% ipython --no-banner

In [1]: import numpy as np

In [2]: from numpy import linalg as LA

In [3]: np.set_printoptions(precision=1, suppress=True, linewidth=120)

In [4]: arr = np.load("run1.npy")

In [5]: print(arr)
[[ -0.2   0.2   0.6   0.1  -0.8  -0.1   0.2   1.3]
 [  1.1   0.3  -1.9   0.   12.1   0.1   0.    0.8]
 [  0.6   0.3  -0.6   0.  -11.3  -0.2   0.   -0.3]
 [  0.6   0.   -1.1   0.    4.    0.1   0.   -2. ]
 [  0.6  -0.4  -1.2   0.    4.9   0.1   0.   -0.9]
 [ -1.   -0.4   0.7   0.   -1.9   0.1   0.1  -4.4]
 [  0.    0.4  -0.8   0.1  -8.1  -0.2   0.1  -2.6]
 [  1.5   0.    0.6   0.    2.4   0.1   0.    0.4]
 [  0.7   0.   -0.2  -0.1   4.2  -0.1   0.1  -2.5]
 [ -1.3   0.3   1.1  -0.1  -4.8  -0.1  -0.1   2.4]
 [  0.7   0.1   0.4   0.    2.1   0.    0.1  -1.6]
 [  0.7   0.3   1.8   0.   -3.4  -0.1  -0.2  -4.8]
 [ -0.6  -0.1   0.2   0.    1.1   0.    0.   -2. ]
 [  0.1   0.1  -1.4   0.    1.3   0.   -0.1  -0.5]
 [ -0.3   0.5  -0.8  -0.1   9.   -0.1  -0.1   1.1]
 [ -0.2   0.3   0.5   0.1  -2.9  -0.2   0.    3.1]
 [  0.7  -0.4   0.4   0.    7.1  -0.2   0.   -2.2]
 [ -0.9   0.1   0.4  -0.1  -0.6   0.2   0.   -0.3]
 [  0.2  -0.1   2.    0.    5.    0.   -0.2  -1.1]
 [ -0.6  -0.4  -0.8   0.   -1.   -0.3   0.1  -1.3]
 [  0.5  -0.1  -3.4   0.   -6.7  -0.1   0.   -6.4]
 [ -1.1   0.2   0.6   0.    3.8  -0.2   0.2  -1.2]
 [ -0.6   0.3   0.3   0.   -1.4   0.3   0.1   2.1]
 [ -0.5  -0.1  -0.6  -0.1  -2.2   0.1   0.1   0.3]]

In [6]: hat = arr @ LA.solve(arr.T @ arr, arr.T)

In [7]: print(np.round(LA.eigvalsh(hat), 1) + 0)
[0. 0. 0. 0. 0. 0. 0. 0. 0. 0. 0. 0. 0. 0. 0. 0. 1. 1. 1. 1. 1. 1. 1. 1.]

In [8]: print(np.allclose(hat @ hat, hat))
True

In [9]: m1 = np.load("a.npy")

In [10]: print(m1)
[[ 0 -2  1 -4 -5 -2  2  5  0]
 [ 2  0  3  4  1  3 -3  0  2]
 [-1 -3  0 -1  2 -3  4  2  1]
 [ 4 -4  1  0  3  0  2 -6 -3]
 [ 5 -1 -2 -3  0  3  4  0 -2]
 [ 2 -3  3  0 -3  0  4 -2  0]
 [-2  3 -4 -2 -4 -4  0 -3 -1]
 [-5  0 -2  6  0  2  3  0  6]
 [ 0 -2 -1  3  2  0  1 -6  0]]

In [11]: Uu, s, VT = LA.svd(m1)

In [12]: print(s.round(1) + 0)
[13.3 13.3  9.8  9.8  6.2  6.2  1.5  1.5  0. ]

In [13]: A2 = Uu[:, :8] @ np.diag(s[:8]) @ VT[:8]

In [14]: print(LA.matrix_rank(A2))
8

In [15]: print(round(LA.norm(m1 - A2) / LA.norm(m1), 1))
0.0

In [16]: print(round(float(np.abs(m1 - A2).max()), 1))
0.0

In [17]: print(np.allclose(m1[:-1].T @ LA.lstsq(m1[:-1].T, m1[-1])[0], m1[-1]))
True

In [18]: print(np.round(m1 @ LA.pinv(m1) @ m1, 1) + 0)
[[ 0. -2.  1. -4. -5. -2.  2.  5.  0.]
 [ 2.  0.  3.  4.  1.  3. -3.  0.  2.]
 [-1. -3.  0. -1.  2. -3.  4.  2.  1.]
 [ 4. -4.  1.  0.  3.  0.  2. -6. -3.]
 [ 5. -1. -2. -3.  0.  3.  4.  0. -2.]
 [ 2. -3.  3.  0. -3.  0.  4. -2.  0.]
 [-2.  3. -4. -2. -4. -4.  0. -3. -1.]
 [-5.  0. -2.  6.  0.  2.  3.  0.  6.]
 [ 0. -2. -1.  3.  2.  0.  1. -6.  0.]]

In [19]: print(LA.lstsq(m1[:-1].T, m1[-1])[2])
8

In [20]: E = np.load("x.npy")

In [21]: print(E)
[[0 0 0 0 0 0 0 0 0 0 2 0]
 [0 0 0 0 0 0 0 0 0 0 0 5]
 [0 0 0 0 2 0 0 0 0 0 0 0]
 [0 0 0 0 0 0 0 0 5 0 0 0]
 [0 2 0 0 0 0 0 0 0 0 0 0]
 [0 0 1 0 0 0 0 0 0 0 0 0]
 [0 0 0 0 0 0 0 0 0 0 0 0]
 [0 0 0 0 0 0 0 0 0 2 0 0]
 [4 0 0 0 0 0 0 0 0 0 0 0]
 [0 0 0 0 0 0 5 0 0 0 0 0]
 [0 0 0 4 0 0 0 0 0 0 0 0]
 [0 0 0 0 0 0 0 5 0 0 0 0]]

In [22]: print([round(float(x), 1) for x in LA.svd(E, compute_uv=False)[:3]])
[5.0, 5.0, 5.0]

In [23]: print(LA.cond(E) > 100)
True

In [24]: print(np.argsort(-LA.norm(E, axis=0).round(6), kind="stable")[:3])
[6 7 8]

In [25]: print(round(float(LA.norm(E, 2) / LA.norm(E)), 1))
0.4

In [26]: A = np.loadtxt("mat.csv", delimiter=",")

In [27]: print(A.round(1) + 0)
[[-0.6 -2.  -0.7  3.3  4.1 -1.8 -1.8  4.5 -0.9]
 [-3.1  2.6 -2.9 -3.3 -2.7  2.8  2.8  0.1  2.6]
 [-2.9  5.9 -4.8 -9.2 -7.   5.3  5.3 -3.5  3.9]
 [-2.4  2.4 -0.7 -2.2  1.   1.2  1.2  4.6 -0.7]
 [-2.6  0.3 -1.6  0.6  0.6  0.8  0.8  2.8  1.2]
 [ 4.5 -5.5 -1.   6.   7.9 -6.  -6.   3.9 -3.4]
 [-3.1  1.3 -2.3 -1.  -1.1  1.8  1.8  1.5  2. ]
 [-5.7  5.1 -1.8 -5.2 -3.5  4.8  4.8  2.5  2.4]
 [-3.6  6.  -3.1 -8.3 -5.   4.8  4.8 -0.2  2.3]
 [-0.1  2.4 -1.1 -3.5  1.7  0.3  0.3  3.9 -2. ]
 [ 0.5  0.  -1.3 -0.5  2.8 -1.1 -1.1  3.5 -1.5]
 [-2.2  1.9 -3.3 -2.9 -2.5  2.2  2.2 -0.6  2.5]
 [ 1.1 -1.5 -2.   1.2  2.9 -1.8 -1.8  2.1 -0.8]
 [-3.1 -1.  -1.9  2.5  0.5  0.6  0.6  2.1  2.3]
 [-4.   2.7 -1.9 -2.4 -1.7  2.8  2.8  2.2  1.9]
 [-1.8 -0.3 -0.8  1.4  2.6 -0.4 -0.4  4.5 -0.4]
 [ 0.2 -3.  -2.2  3.8  2.8 -2.  -2.   1.6  0.6]
 [-1.7  3.8 -3.2 -5.9 -3.1  2.9  2.9 -0.5  1.7]
 [-4.   0.2 -1.1  1.7  0.8  1.1  1.1  3.8  1.5]
 [ 0.2 -4.3 -2.   5.9  3.8 -2.8 -2.8  2.1  0.6]
 [ 3.9  1.4 -3.5 -5.2  0.5 -1.  -1.  -1.  -1.6]
 [-3.3  3.6 -4.5 -5.5 -5.7  4.2  4.2 -3.   4.5]
 [-4.3  2.2 -1.5 -1.4 -0.9  2.5  2.5  3.1  1.7]
 [ 0.4  0.3 -1.6 -1.   2.2 -0.8 -0.8  2.8 -1.2]
 [-1.   0.2 -3.2 -0.9 -0.9  0.7  0.7 -0.3  1.9]
 [ 1.7 -1.7 -3.1  0.7  1.6 -1.7 -1.7 -0.2  0.3]
 [-1.6  2.3 -1.5 -2.9  0.3  1.2  1.2  3.  -0.2]
 [-2.2  0.8 -1.8 -0.4  0.3  0.9  0.9  2.4  0.9]]

In [28]: Uu, s, VT = LA.svd(A)

In [29]: print(s.round(1) + 0)
[38.2 18.  12.6 10.3  0.   0.   0.   0.   0. ]

In [30]: print(np.argmax(s[:-1] / (s[1:] + 1e-6)) + 1)
4

In [31]: A2 = Uu[:, :4] @ np.diag(s[:4]) @ VT[:4]

In [32]: print(LA.matrix_rank(A, rtol=0.05))
4

In [33]: print(np.round(np.abs(A - A2).max(), 1))
0.0

In [34]: print(round(float(LA.norm(A - A2) / LA.norm(A)), 1))
0.0

In [35]: print(LA.matrix_rank(A2))
4
